$ ipython --no-banner

In [1]: import numpy as np

In [2]: from numpy import linalg as LA

In [3]: np.set_printoptions(precision=2, suppress=True, linewidth=160)

In [4]: rnd = lambda a: np.round(a, 2) + 0

In [5]: arr = np.load("a.npy")

In [6]: arr
Out[6]: 
array([[ 1, -1,  1, -1,  1, -1,  1, -1],
       [ 1, -1,  1, -1, -1,  1, -1,  1],
       [ 1, -1, -1,  1,  1, -1, -1,  1],
       [ 1,  1, -1, -1,  1,  1, -1, -1],
       [ 1,  1, -1, -1, -1, -1,  1,  1],
       [ 1,  1,  1,  1,  1,  1,  1,  1],
       [ 1,  1,  1,  1, -1, -1, -1, -1],
       [ 1, -1, -1,  1, -1,  1,  1, -1]])

In [7]: x0 = np.array([3, 1, 1, 0, 3, 1, 3, 2])

In [8]: np.einsum("ij,j->i", arr, x0)
Out[8]: array([ 6,  0,  2,  2,  4, 14, -4,  0])

In [9]: arr @ np.ones(8)
Out[9]: array([0., 0., 0., 0., 0., 8., 0., 0.])

In [10]: arr @ np.eye(8)[7]
Out[10]: array([-1.,  1.,  1., -1.,  1.,  1., -1., -1.])

In [11]: np.sign((arr @ x0).round(6))
Out[11]: array([ 1,  0,  1,  1,  1,  1, -1,  0])

In [12]: (arr * x0).sum(axis=1)
Out[12]: array([ 6,  0,  2,  2,  4, 14, -4,  0])

In [13]: ang = np.radians(15)

In [14]: R = np.eye(8)

In [15]: R[5, 5] = R[7, 7] = np.cos(ang)

In [16]: R[5, 7], R[7, 5] = -np.sin(ang), np.sin(ang)

In [17]: rnd(R)
Out[17]: 
array([[ 1.  ,  0.  ,  0.  ,  0.  ,  0.  ,  0.  ,  0.  ,  0.  ],
       [ 0.  ,  1.  ,  0.  ,  0.  ,  0.  ,  0.  ,  0.  ,  0.  ],
       [ 0.  ,  0.  ,  1.  ,  0.  ,  0.  ,  0.  ,  0.  ,  0.  ],
       [ 0.  ,  0.  ,  0.  ,  1.  ,  0.  ,  0.  ,  0.  ,  0.  ],
       [ 0.  ,  0.  ,  0.  ,  0.  ,  1.  ,  0.  ,  0.  ,  0.  ],
       [ 0.  ,  0.  ,  0.  ,  0.  ,  0.  ,  0.97,  0.  , -0.26],
       [ 0.  ,  0.  ,  0.  ,  0.  ,  0.  ,  0.  ,  1.  ,  0.  ],
       [ 0.  ,  0.  ,  0.  ,  0.  ,  0.  ,  0.26,  0.  ,  0.97]])

In [18]: A2 = arr @ R.T

In [19]: rnd(LA.svd(arr, compute_uv=False)), rnd(LA.svd(A2, compute_uv=False))
Out[19]: 
(array([2.83, 2.83, 2.83, 2.83, 2.83, 2.83, 2.83, 2.83]),
 array([2.83, 2.83, 2.83, 2.83, 2.83, 2.83, 2.83, 2.83]))

In [20]: rng = np.random.default_rng(569304)

In [21]: lab = rng.permutation(8)

In [22]: lab
Out[22]: array([0, 1, 6, 2, 4, 5, 3, 7])

In [23]: A2 = arr[lab][:, lab]

In [24]: np.diag(A2)
Out[24]: array([ 1, -1, -1, -1, -1,  1, -1, -1])

In [25]: np.trace(A2)
Out[25]: np.int64(-4)

In [26]: rnd(LA.det(A2)), rnd(LA.det(arr[lab]))
Out[26]: (np.float64(4096.0), np.float64(4096.0))

In [27]: x0 = np.array([-1, -1, 2, 0, 0, 0, 0, 0])

In [28]: y = arr @ x0

In [29]: beta, lr = np.zeros(8), 1 / LA.norm(arr, 2) ** 2

In [30]: for i in range(300):
    ...:     beta -= lr * arr.T @ (arr @ beta - y)
    ...:     if i % 50 == 0: print(i, round(LA.norm(arr @ beta - y), 2))
    ...: 
0 0.0
50 0.0
100 0.0
150 0.0
200 0.0
250 0.0

In [31]: rnd(LA.cond(arr))
Out[31]: np.float64(1.0)

In [32]: A = np.loadtxt("dump.csv", delimiter=",")

In [33]: A
Out[33]: 
array([[  2.,   0.,   0.,   0.,   0.,   0.,   0.,   0.,   0.,   0.,   0.,   0.,   0.,   0.,   0.],
       [  0.,  27., -10.,  25.,  -5., -15.,  15.,  20., -10., -15.,  20.,   5.,  15., -15.,  -5.],
       [  0., -10.,   6., -10.,   2.,   6.,  -6.,  -8.,   4.,   6.,  -8.,  -2.,  -6.,   6.,   2.],
       [  0.,  25., -10.,  27.,  -5., -15.,  15.,  20., -10., -15.,  20.,   5.,  15., -15.,  -5.],
       [  0.,  -5.,   2.,  -5.,   3.,   3.,  -3.,  -4.,   2.,   3.,  -4.,  -1.,  -3.,   3.,   1.],
       [  0., -15.,   6., -15.,   3.,  11.,  -9., -12.,   6.,   9., -12.,  -3.,  -9.,   9.,   3.],
       [  0.,  15.,  -6.,  15.,  -3.,  -9.,  11.,  12.,  -6.,  -9.,  12.,   3.,   9.,  -9.,  -3.],
       [  0.,  20.,  -8.,  20.,  -4., -12.,  12.,  18.,  -8., -12.,  16.,   4.,  12., -12.,  -4.],
       [  0., -10.,   4., -10.,   2.,   6.,  -6.,  -8.,   6.,   6.,  -8.,  -2.,  -6.,   6.,   2.],
       [  0., -15.,   6., -15.,   3.,   9.,  -9., -12.,   6.,  11., -12.,  -3.,  -9.,   9.,   3.],
       [  0.,  20.,  -8.,  20.,  -4., -12.,  12.,  16.,  -8., -12.,  18.,   4.,  12., -12.,  -4.],
       [  0.,   5.,  -2.,   5.,  -1.,  -3.,   3.,   4.,  -2.,  -3.,   4.,   3.,   3.,  -3.,  -1.],
       [  0.,  15.,  -6.,  15.,  -3.,  -9.,   9.,  12.,  -6.,  -9.,  12.,   3.,  11.,  -9.,  -3.],
       [  0., -15.,   6., -15.,   3.,   9.,  -9., -12.,   6.,   9., -12.,  -3.,  -9.,  11.,   3.],
       [  0.,  -5.,   2.,  -5.,   1.,   3.,  -3.,  -4.,   2.,   3.,  -4.,  -1.,  -3.,   3.,   3.]])

In [34]: # symmetric

In [35]: evals, V = LA.eigh(A)

In [36]: evals.sum(), np.trace(A)
Out[36]: (np.float64(168.0), np.float64(168.0))

In [37]: rnd(LA.eigvalsh(A + 5 * np.eye(15)))
Out[37]: array([  7.,   7.,   7.,   7.,   7.,   7.,   7.,   7.,   7.,   7.,   7.,   7.,   7.,   7., 145.])

In [38]: np.abs(V[:, -1]).round(6).argmax()
Out[38]: np.int64(1)

In [39]: np.unique(evals.round(6) + 0, return_counts=True)[1]
Out[39]: array([14,  1])

In [40]: rnd(LA.svd(A, compute_uv=False))
Out[40]: array([140.,   2.,   2.,   2.,   2.,   2.,   2.,   2.,   2.,   2.,   2.,   2.,   2.,   2.,   2.])

In [41]: lab = rng.permutation(15)

In [42]: lab
Out[42]: array([ 1,  4,  7,  9, 12, 10,  5,  2, 11,  3,  8, 14, 13,  6,  0])

In [43]: A2 = A[lab][:, lab]

In [44]: np.diag(A2)
Out[44]: array([27.,  3., 18., 11., 11., 18., 11.,  6.,  3., 27.,  6.,  3., 11., 11.,  2.])

In [45]: np.trace(A2)
Out[45]: np.float64(168.0)
